$ ipython --no-banner

In [1]: import numpy as np

In [2]: np.set_printoptions(precision=2, suppress=True, linewidth=140, sign=" ")

In [3]: M2 = np.array([[1], [5], [5]])

In [4]: Z = np.array([[2, 3, -1]])

In [5]: W0 = M2 @ Z

In [6]: print(W0)
[[ 2  3 -1]
 [10 15 -5]
 [10 15 -5]]

In [7]: print((W0 - W0.T) / 2)
[[  0.   -3.5  -5.5]
 [  3.5   0.  -10. ]
 [  5.5  10.    0. ]]

In [8]: print(np.allclose(W0 @ W0.T, W0.T @ W0))
False

In [9]: print(np.trace(W0))
12

In [10]: print(np.round(np.linalg.det(W0), 2))
0.0

In [11]: Z = np.array([[-1.6, 0.5, 0.8, 0.5],
    ...:     [-0.9, -0.4, -0.5, -0.7],
    ...:     [1.1, 1.7, -1.0, -0.2]])

In [12]: rng = np.random.default_rng(49)

In [13]: J = np.array([[8, 7, 0],
    ...:     [9, -8, 8],
    ...:     [4, -8, 3],
    ...:     [4, -4, 5],
    ...:     [8, 3, -8],
    ...:     [7, 2, -2],
    ...:     [4, 0, 2],
    ...:     [3, 5, -9],
    ...:     [9, -4, 5],
    ...:     [6, 4, -4],
    ...:     [-5, -5, 3],
    ...:     [-1, -5, 5],
    ...:     [8, -2, -1],
    ...:     [0, 9, 8],
    ...:     [-2, -6, -5],
    ...:     [7, -4, -9],
    ...:     [3, 8, 2],
    ...:     [9, -9, 9],
    ...:     [-5, -5, 6],
    ...:     [9, 9, 8],
    ...:     [-1, -3, -5],
    ...:     [-5, 9, -7],
    ...:     [-7, 1, 5]]) @ Z + 0.1 * rng.normal(size=(23, 4))

In [14]: print(J)
[[-19.04   1.34   2.92  -1.05]
 [  1.61  21.31   3.14   8.34]
 [  4.09  10.11   4.18   7.  ]
 [  2.94  12.21   0.29   3.85]
 [-24.32 -10.83  12.85   3.58]
 [-15.06  -0.73   6.59   2.57]
 [ -4.05   5.55   1.42   1.67]
 [-19.12 -15.67   8.83  -0.12]
 [ -5.29  14.69   4.2    6.31]
 [-17.66  -5.28   6.87   1.07]
 [ 15.72   4.6   -4.37   0.56]
 [ 11.69   9.96  -3.21   2.11]
 [-12.15   3.09   8.46   5.72]
 [  0.72   9.85 -12.53  -7.81]
 [  3.08  -7.14   6.34   4.16]
 [-17.53 -10.16  16.46   7.96]
 [ -9.95   1.73  -3.6   -4.58]
 [  3.72  23.51   2.78   9.02]
 [ 18.93   9.79  -7.42  -0.24]
 [-13.8   14.59  -5.3   -3.22]
 [ -1.3   -7.83   5.68   2.58]
 [ -7.82 -18.03  -1.56  -7.68]
 [ 15.81   4.64 -11.07  -5.3 ]]

In [15]: print(np.linalg.matrix_rank(J, rtol=0.1))
3

In [16]: print(round(np.log10(np.linalg.cond(J))))
2

In [17]: hat = J @ np.linalg.solve(J.T @ J, J.T)

In [18]: print(hat @ J[:, 0])
[-19.04   1.61   4.09   2.94 -24.32 -15.06  -4.05 -19.12  -5.29 -17.66  15.72  11.69 -12.15   0.72   3.08 -17.53  -9.95   3.72  18.93
 -13.8   -1.3   -7.82  15.81]

In [19]: M2 = np.c_[J[:, :1] @ np.array([[2]]), np.array([0, 3, 2, 1, 3, 3, -2, -2, -1, -2, -2, 3, -3, 2, 1, 1, -2, 1, -1, -2, -1, 0, -2])]

In [20]: print(M2)
[[-38.09   0.  ]
 [  3.22   3.  ]
 [  8.19   2.  ]
 [  5.89   1.  ]
 [-48.65   3.  ]
 [-30.12   3.  ]
 [ -8.11  -2.  ]
 [-38.24  -2.  ]
 [-10.57  -1.  ]
 [-35.32  -2.  ]
 [ 31.45  -2.  ]
 [ 23.39   3.  ]
 [-24.3   -3.  ]
 [  1.43   2.  ]
 [  6.16   1.  ]
 [-35.05   1.  ]
 [-19.9   -2.  ]
 [  7.43   1.  ]
 [ 37.87  -1.  ]
 [-27.6   -2.  ]
 [ -2.6   -1.  ]
 [-15.64   0.  ]
 [ 31.62  -2.  ]]

In [21]: print(np.linalg.norm(np.linalg.qr(J)[0].T @ M2, axis=0) ** 2 / ((M2 ** 2).sum(axis=0) + 1e-12))
[ 1.   0.1]

In [22]: arr = np.array([[1, -2, 0, 1], [1, -2, 0, 1], [-4, -7, -5, -4], [-3, -6, -4, -3]])

In [23]: print(np.linalg.matrix_rank(arr, rtol=0.1))
2

In [24]: print(np.argsort(-np.linalg.norm(arr, axis=0).round(6), kind="stable")[:3])
[ 1  2  0]

In [25]: left, sigma, Vt = np.linalg.svd(arr)

In [26]: print(sigma.round(2) + 0)
[ 13.29   3.36   0.     0.  ]

In [27]: M2 = left[:, :2] @ np.diag(sigma[:2]) @ Vt[:2]

In [28]: print(np.linalg.matrix_rank(arr, rtol=0.05))
2

In [29]: print(M2.round(2) + 0)
[[ 1. -2.  0.  1.]
 [ 1. -2.  0.  1.]
 [-4. -7. -5. -4.]
 [-3. -6. -4. -3.]]

In [30]: print(round(np.linalg.norm(arr - M2, 2), 2), round(sigma[2], 2))
0.0 0.0

In [31]: print(round(np.linalg.norm(arr - M2) / np.linalg.norm(arr), 2))
0.0

In [32]: hat = np.triu(np.array([[0, 0, 2, 0], [1, 1, 0, 2], [0, 2, 0, 1], [0, 1, 1, 0]]), 1) + np.eye(4)

In [33]: M2 = hat @ arr @ np.linalg.inv(hat)

In [34]: print(hat @ arr - arr @ hat)
[[ -8. -14. -12.  -4.]
 [ -6. -12. -10.  -2.]
 [ -3.  -6.   4.  16.]
 [  0.   0.   6.  16.]]

In [35]: print(M2)
[[ -7. -16.   4.  21.]
 [ -5. -14.   2.  21.]
 [ -7. -13.   5.  14.]
 [ -3.  -6.   2.   7.]]

In [36]: rk = np.linalg.matrix_rank(M2)

In [37]: print(rk)
2

In [38]: N = np.linalg.svd(M2)[2][rk:].T

In [39]: print(N @ N.T)
[[ 0.66 -0.31  0.35 -0.08]
 [-0.31  0.57  0.27  0.28]
 [ 0.35  0.27  0.62  0.2 ]
 [-0.08  0.28  0.2   0.15]]

In [40]: print(np.round(M2 @ N, 2) + 0)
[[ 0.  0.]
 [ 0.  0.]
 [ 0.  0.]
 [ 0.  0.]]

In [41]: print(N.shape)
(4, 2)

In [42]: print(np.allclose(M2 @ N, 0))
True

In [43]: M2 = arr + rng.integers(-2, 3, (4, 2)) @ rng.integers(-2, 3, (2, 4))

In [44]: print(M2)
[[  0  -1  -5  -1]
 [  2  -3  -3  -5]
 [ -6  -5 -11  -4]
 [ -4  -5  -1   3]]

In [45]: print(np.linalg.matrix_rank(M2 - arr, tol=1e-8))
2

In [46]: print(M2 - arr)
[[-1  1 -5 -2]
 [ 1 -1 -3 -6]
 [-2  2 -6  0]
 [-1  1  3  6]]

In [47]: Z = 5 * np.array([[0.0, 1.1, -0.3], [0.6, 1.2, 1.2]])

In [48]: lab = rng.integers(0, 2, 10)

In [49]: X = Z[lab] + rng.normal(size=(10, 3))

In [50]: print(X)
[[ 1.95  7.17  4.92]
 [ 4.81  6.55  5.67]
 [-0.18  4.76 -1.79]
 [ 3.39  5.65  6.75]
 [ 3.01  5.36  6.35]
 [-0.74  4.78 -3.22]
 [ 3.44  4.1   7.94]
 [ 2.9   6.85  7.49]
 [ 2.65  6.28  4.54]
 [ 2.88  7.73  5.54]]

In [51]: hat = X @ np.linalg.solve(X.T @ X, X.T)

In [52]: print(np.allclose(hat @ hat, hat))
True

In [53]: print(round(np.trace(hat), 2))
3.0

In [54]: M2 = np.c_[X[:, :2] @ np.array([[0, 5], [-5, -2]]), np.array([2, 1, 0, -1, 2, 1, 2, -1, 2, -2])]

In [55]: print(M2)
[[-35.84  -4.57   2.  ]
 [-32.73  10.97   1.  ]
 [-23.79 -10.43   0.  ]
 [-28.23   5.67  -1.  ]
 [-26.8    4.31   2.  ]
 [-23.88 -13.24   1.  ]
 [-20.52   8.97   2.  ]
 [-34.24   0.83  -1.  ]
 [-31.42   0.69   2.  ]
 [-38.67  -1.04  -2.  ]]

In [56]: print(np.round(np.linalg.norm(M2 - X @ np.linalg.lstsq(X, M2)[0], axis=0), 2) + 0)
[ 0.    0.    4.62]

In [57]: print(np.linalg.matrix_rank(np.c_[X, M2]))
4

In [58]: cen = X - X.mean(axis=0)

In [59]: left, sigma, Vt = np.linalg.svd(cen, full_matrices=False)

In [60]: print(np.abs(Vt[-1]))
[ 0.92  0.09  0.37]

In [61]: print(np.round(cen.mean(axis=0), 2) + 0)
[ 0.  0.  0.]

In [62]: print(np.abs(Vt[0]).argmax())
2

In [63]: print(np.linalg.matrix_rank(cen))
3

In [64]: Z = X[[4, 0]].astype(float)

In [65]: for _ in range(7):
    ...:     lab = np.linalg.norm(X[:, None] - Z, axis=-1).argmin(axis=1)
    ...:     Z = np.array([X[lab == j].mean(axis=0) for j in range(2)])
    ...: 

In [66]: print(lab)
[ 0  0  1  0  0  1  0  0  0  0]

In [67]: print(Z)
[[ 3.13  6.21  6.15]
 [-0.46  4.77 -2.51]]

In [68]: A = np.array([[2.0, 0.0, 2.0, 0.0],
    ...:     [2.0, 1.0, 0.0, 5.0],
    ...:     [2.0, 2.0, 1.0, 0.0],
    ...:     [0.0, 0.0, 0.0, 2.0]])

In [69]: print((A - A.T) / 2)
[[ 0.  -1.   0.   0. ]
 [ 1.   0.  -1.   2.5]
 [ 0.   1.   0.   0. ]
 [ 0.  -2.5  0.   0. ]]

In [70]: print(round(float(np.abs(np.linalg.eigvals(A)).max()), 2))
4.11

In [71]: lab = rng.permutation(4)

In [72]: print(lab)
[ 2  0  1  3]

In [73]: M2 = A[lab][:, lab]

In [74]: print(np.allclose(M2, A))
False

In [75]: mat = np.load("test1.npy")

In [76]: print(mat)
[[-0.98 -3.    0.   -2.  ]
 [ 1.    2.02  0.    3.  ]
 [ 0.    0.    2.02  0.  ]
 [-1.   -3.    0.   -1.98]]

In [77]: # 2 blocks once reordered

In [78]: M2 = np.array([[7, 3], [7, 0]])

In [79]: Z = np.kron(M2, mat)

In [80]: print(np.linalg.matrix_rank(Z))
8

In [81]: print(np.sort(np.abs(np.linalg.eigvals(mat))))
[ 0.02  2.02  2.45  2.45]

In [82]: print(mat @ mat)
[[-0.04  2.88  0.   -3.08]
 [-1.96 -7.92  0.   -1.88]
 [ 0.    0.    4.08  0.  ]
 [-0.04  2.88  0.   -3.08]]

In [83]: print(np.trace(mat))
1.08

In [84]: print(np.linalg.matrix_power(mat, 4))
[[ -5.52 -31.79   0.     4.19]
 [ 15.68  51.66   0.    26.72]
 [  0.     0.    16.65   0.  ]
 [ -5.52 -31.79   0.     4.19]]

In [85]: print((mat - mat.T) / 2)
[[ 0.  -2.   0.  -0.5]
 [ 2.   0.   0.   3. ]
 [ 0.   0.   0.   0. ]
 [ 0.5 -3.   0.   0. ]]

In [86]: x = np.array([0, 1, 1, 1])

In [87]: print(mat @ np.ones(4))
[-5.98  6.02  2.02 -5.98]

In [88]: print(mat * x)
[[-0.   -3.    0.   -2.  ]
 [ 0.    2.02  0.    3.  ]
 [ 0.    0.    2.02  0.  ]
 [-0.   -3.    0.   -1.98]]

In [89]: print((mat @ x).argmax())
1

In [90]: print(np.sign((mat @ x).round(6)))
[-1.  1.  1. -1.]

In [91]: print(mat @ x)
[-5.    5.02  2.02 -4.98]

In [92]: print(mat @ np.eye(4)[2])
[ 0.    0.    2.02  0.  ]

In [93]: print(np.linalg.norm(mat @ x) <= np.linalg.norm(mat, 2) * np.linalg.norm(x) + 1e-9)
True

In [94]: print(np.round(np.linalg.det(mat), 2))
0.24

In [95]: print(np.sort(np.linalg.eigvals(mat).real))
[-0.48 -0.48  0.02  2.02]

In [96]: print((np.linalg.matrix_power((mat != 0) + (mat.T != 0) + np.eye(4), 4) > 0).astype(int))
[[ 1  1  0  1]
 [ 1  1  0  1]
 [ 0  0  1  0]
 [ 1  1  0  1]]

In [97]: M2 = mat / np.linalg.norm(mat, axis=1, keepdims=True)

In [98]: C2 = M2 @ M2.T

In [99]: print(np.argwhere(np.triu(np.abs(C2) > 0.95, 1)))
[[ 0  3]]

In [100]: print(np.linalg.norm(M2, axis=1))
[ 1.  1.  1.  1.]

In [101]: print(round(float(np.degrees(np.arccos(np.clip(C2[0, 3], -1, 1)))), 2))
0.43

In [102]: print((C2 - 2 * np.eye(4)).round(6).argmax(axis=1))
[ 3  2  0  0]

In [103]: print(C2[0])
[ 1.   -0.93  0.    1.  ]

In [104]: feats = np.load("data.npy")

In [105]: print(feats)
[[ 5.  4.  0.  4.  0.]
 [ 4.  5.  0.  4.  0.]
 [ 0.  0.  5.  0.  4.]
 [ 4.  4.  0.  5.  0.]
 [ 0.  0.  4.  0.  5.]]

In [106]: # equal to its transpose

In [107]: w, vecs = np.linalg.eig(feats)

In [108]: print(np.sort(np.linalg.eigvals(feats.T)))
[  1.   1.   1.   9.  13.]

In [109]: print(np.sort(np.linalg.eigvals(np.linalg.inv(feats))))
[ 0.08  0.11  1.    1.    1.  ]

In [110]: print(np.round(feats @ vecs[:, 0] - w[0] * vecs[:, 0], 2) + 0)
[ 0.  0.  0.  0.  0.]

In [111]: Q, R = np.linalg.qr(feats)

In [112]: print(np.abs(np.diag(R)))
[ 7.55  1.41  6.4   1.22  1.41]

In [113]: print(Q)
[[-0.66  0.65  0.   -0.38  0.  ]
 [-0.53 -0.76  0.   -0.38  0.  ]
 [-0.    0.   -0.78  0.   -0.62]
 [-0.53 -0.05 -0.    0.85  0.  ]
 [-0.   -0.   -0.62 -0.    0.78]]

In [114]: print(Q.shape, R.shape)
(5, 5) (5, 5)

In [115]: print(np.round(Q.T @ Q, 2) + 0)
[[ 1.  0.  0.  0.  0.]
 [ 0.  1.  0.  0.  0.]
 [ 0.  0.  1.  0.  0.]
 [ 0.  0.  0.  1.  0.]
 [ 0.  0.  0.  0.  1.]]

In [116]: print(np.allclose(R.T @ R, feats.T @ feats))
True

In [117]: M2 = np.array([[-2, -1, 3], [1, -3, -2], [-1, -1, -3], [0, 1, -3], [3, -1, 0]])

In [118]: print(np.linalg.matrix_rank(np.vstack([feats, M2.T])))
5

In [119]: print(np.einsum("ij->j", feats))
[ 13.  13.   9.  13.   9.]

In [120]: print(np.linalg.matrix_rank(feats @ M2))
3

In [121]: print(np.einsum("ik,kj->ij", feats, M2))
[[ -6. -13.  -5.]
 [ -3. -15. -10.]
 [  7.  -9. -15.]
 [ -4. -11. -11.]
 [ 11.  -9. -12.]]

In [122]: print(feats @ M2)
[[ -6. -13.  -5.]
 [ -3. -15. -10.]
 [  7.  -9. -15.]
 [ -4. -11. -11.]
 [ 11.  -9. -12.]]

In [123]: print(np.vstack([feats, M2.T]).shape)
(8, 5)

In [124]: w, vecs = np.linalg.eigh(feats)

In [125]: print(np.linalg.eigvalsh(feats @ feats))
[   1.    1.    1.   81.  169.]

In [126]: print(np.linalg.svd(feats, compute_uv=False))
[ 13.   9.   1.   1.   1.]

In [127]: print(np.round(vecs.T @ vecs, 2) + 0)
[[ 1.  0.  0.  0.  0.]
 [ 0.  1.  0.  0.  0.]
 [ 0.  0.  1.  0.  0.]
 [ 0.  0.  0.  1.  0.]
 [ 0.  0.  0.  0.  1.]]

In [128]: print(np.abs(vecs[:, -1]))
[ 0.58  0.58  0.    0.58  0.  ]

In [129]: print(np.unique(w.round(6) + 0, return_counts=True)[1])
[ 3  1  1]

In [130]: print(np.linalg.eigvalsh(feats + 5 * np.eye(5)))
[  6.   6.   6.  14.  18.]

In [131]: M2 = feats / np.sqrt((feats ** 2).mean(axis=1, keepdims=True))

In [132]: print(feats - feats.mean(axis=1, keepdims=True))
[[ 2.4  1.4 -2.6  1.4 -2.6]
 [ 1.4  2.4 -2.6  1.4 -2.6]
 [-1.8 -1.8  3.2 -1.8  2.2]
 [ 1.4  1.4 -2.6  2.4 -2.6]
 [-1.8 -1.8  2.2 -1.8  3.2]]

In [133]: print(np.linalg.matrix_rank(feats - feats.mean(axis=1, keepdims=True)))
4

In [134]: print(np.linalg.matrix_rank(M2) == np.linalg.matrix_rank(feats))
True

In [135]: print(np.linalg.norm(M2, axis=1))
[ 2.24  2.24  2.24  2.24  2.24]

In [136]: data = np.loadtxt("m.csv", delimiter=",")

In [137]: print(data)
[[ 1.    0.9   0.81  0.73]
 [ 0.9   1.    0.9   0.81]
 [ 0.81  0.9   1.    0.9 ]
 [ 0.73  0.81  0.9   1.  ]]

In [138]: w, vecs = np.linalg.eig(data)

In [139]: print(w)
[ 3.53  0.31  0.1   0.06]

In [140]: print(np.sort(np.linalg.eigvals(data.T)))
[ 0.06  0.1   0.31  3.53]

In [141]: print(round(np.prod(w), 2))
0.01

In [142]: print(np.round(np.sort(np.linalg.eigvals(data @ data)), 2) + 0)
[  0.     0.01   0.1   12.44]

In [143]: M2 = np.array([[2, 2], [3, 0]])

In [144]: Z = np.kron(M2, data)

In [145]: print(Z.shape)
(8, 8)

In [146]: low = np.linalg.cholesky(data)

In [147]: print(low @ low.T)
[[ 1.    0.9   0.81  0.73]
 [ 0.9   1.    0.9   0.81]
 [ 0.81  0.9   1.    0.9 ]
 [ 0.73  0.81  0.9   1.  ]]

In [148]: print(low)
[[ 1.    0.    0.    0.  ]
 [ 0.9   0.44  0.    0.  ]
 [ 0.81  0.39  0.44  0.  ]
 [ 0.73  0.35  0.39  0.44]]
